In [1]: import numpy as np

In [2]: np.set_printoptions(precision=3, suppress=True, linewidth=160)

In [3]: tidy = lambda a: np.round(a, 3) + 0

In [4]: A = np.load("m.npy")

In [5]: A
Out[5]: 
array([[-0.31 , -0.226,  0.04 ],
       [-0.291, -0.207,  0.06 ],
       [ 0.03 ,  0.03 ,  0.03 ],
       [ 0.02 , -0.04 , -0.217],
       [ 0.405,  0.254, -0.245],
       [ 0.363,  0.245, -0.139],
       [-0.592, -0.38 ,  0.414],
       [-0.06 , -0.04 ,  0.02 ],
       [ 0.254,  0.139, -0.217],
       [-0.438, -0.319,  0.09 ],
       [ 0.03 ,  0.05 ,  0.11 ],
       [ 0.388,  0.273, -0.11 ],
       [-0.178, -0.11 ,  0.1  ],
       [ 0.641,  0.397, -0.537],
       [ 0.07 ,  0.01 , -0.168],
       [ 0.04 ,  0.02 , -0.04 ],
       [ 0.264,  0.178, -0.09 ],
       [ 0.363,  0.245, -0.139],
       [ 0.345,  0.188, -0.31 ],
       [ 0.04 ,  0.   , -0.119],
       [ 0.188,  0.1  , -0.168],
       [-0.245, -0.178,  0.03 ],
       [ 0.336,  0.207, -0.207],
       [-0.537, -0.363,  0.273],
       [-0.03 ,  0.01 ,  0.129],
       [ 0.397,  0.264, -0.178]])

In [6]: # row 17 repeats row 5

In [7]: q, V = np.linalg.qr(A[:, :1])[0], np.linalg.qr(A[:, 1:])[0]

In [8]: sig = np.linalg.svd(q.T @ V, compute_uv=False)

In [9]: tidy(sig)
Out[9]: array([1.])

In [10]: tidy(np.degrees(np.arccos(sig.clip(0, 1))))
Out[10]: array([1.677])

In [11]: tidy(np.linalg.norm(q @ q.T - V @ V.T, 2))
Out[11]: np.float64(1.0)

In [12]: cov = np.cov(A, rowvar=False)

In [13]: tidy(np.linalg.eigvalsh(cov)[::-1])
Out[13]: array([0.178, 0.009, 0.   ])

In [14]: tidy(A.std(axis=0))
Out[14]: array([0.315, 0.208, 0.191])

In [15]: Xc = (A - A.mean(axis=0)) / A.std(axis=0)

In [16]: np.argwhere(np.abs(Xc) > 2)
Out[16]: 
array([[ 6,  0],
       [ 6,  2],
       [13,  2]])

In [17]: c = np.linalg.lstsq(np.delete(Xc, 0, axis=1), Xc[:, 0])[0]

In [18]: tidy(c)
Out[18]: array([ 0.858, -0.167])

In [19]: tidy(1 - np.var(Xc[:, 0] - np.delete(Xc, 0, axis=1) @ c))
Out[19]: np.float64(0.999)

In [20]: M = np.load("block8.npy")

In [21]: M
Out[21]: 
array([[ 12.608, -10.522,  -0.033,   4.188],
       [  6.861, -10.727,  -1.101,   1.993],
       [ 18.606,  -7.376,  -2.014,   7.673],
       [  5.415,  -9.89 , -12.595,   4.494],
       [  3.001, -13.515,   2.235,  -0.895],
       [  0.902, -11.598,  -7.891,   1.102],
       [-17.409,   6.278,  -5.219,  -5.406],
       [-22.487,   8.615,   0.699,  -8.924],
       [ 14.398,   4.981,  11.786,   3.686],
       [  4.824, -26.237, -10.005,   1.58 ],
       [ -9.908,  -8.412,  -7.506,  -3.3  ],
       [  4.22 , -10.992,   3.416,  -0.386],
       [ 11.085, -13.702,  -6.89 ,   5.015],
       [ -5.101,  -5.285,   2.064,  -3.4  ],
       [ -7.803,   1.715, -11.193,  -0.22 ],
       [-16.199,  -4.614,  -7.402,  -5.581],
       [  5.717,  -6.304,  -7.105,   3.632],
       [ 21.286,   4.066,   5.712,   8.214],
       [  5.992, -20.812,  -8.993,   2.494],
       [-10.244,  -8.373,  -4.595,  -4.183],
       [-12.89 ,   9.785,  -5.673,  -2.877],
       [ 20.435, -18.296, -10.002,   9.32 ]])

In [22]: W1 = np.array([[-1, -1, 0], [2, 2, 0], [0, 0, 0], [-1, 2, -2]])

In [23]: c = np.array([3, 0, -2])

In [24]: act = np.maximum(M @ W1 + c, 0)

In [25]: (act > 0).astype(int)
Out[25]: 
array([[0, 0, 0],
       [0, 0, 0],
       [0, 0, 0],
       [0, 0, 0],
       [0, 0, 0],
       [0, 0, 0],
       [1, 1, 1],
       [1, 1, 1],
       [0, 1, 0],
       [0, 0, 0],
       [0, 0, 1],
       [0, 0, 0],
       [0, 0, 0],
       [1, 0, 1],
       [1, 1, 0],
       [1, 0, 1],
       [0, 0, 0],
       [0, 1, 0],
       [0, 0, 0],
       [1, 0, 1],
       [1, 1, 1],
       [0, 0, 0]])

In [26]: Z = np.array([[3, 0, 3], [0, 0, 2], [3, 3, 1]])

In [27]: W1 @ Z
Out[27]: 
array([[-3,  0, -5],
       [ 6,  0, 10],
       [ 0,  0,  0],
       [-9, -6, -1]])

In [28]: (act @ Z).round(6).argmax(axis=1)
Out[28]: array([0, 0, 0, 0, 0, 0, 2, 2, 2, 0, 0, 0, 0, 0, 2, 0, 0, 2, 0, 0, 2, 0])
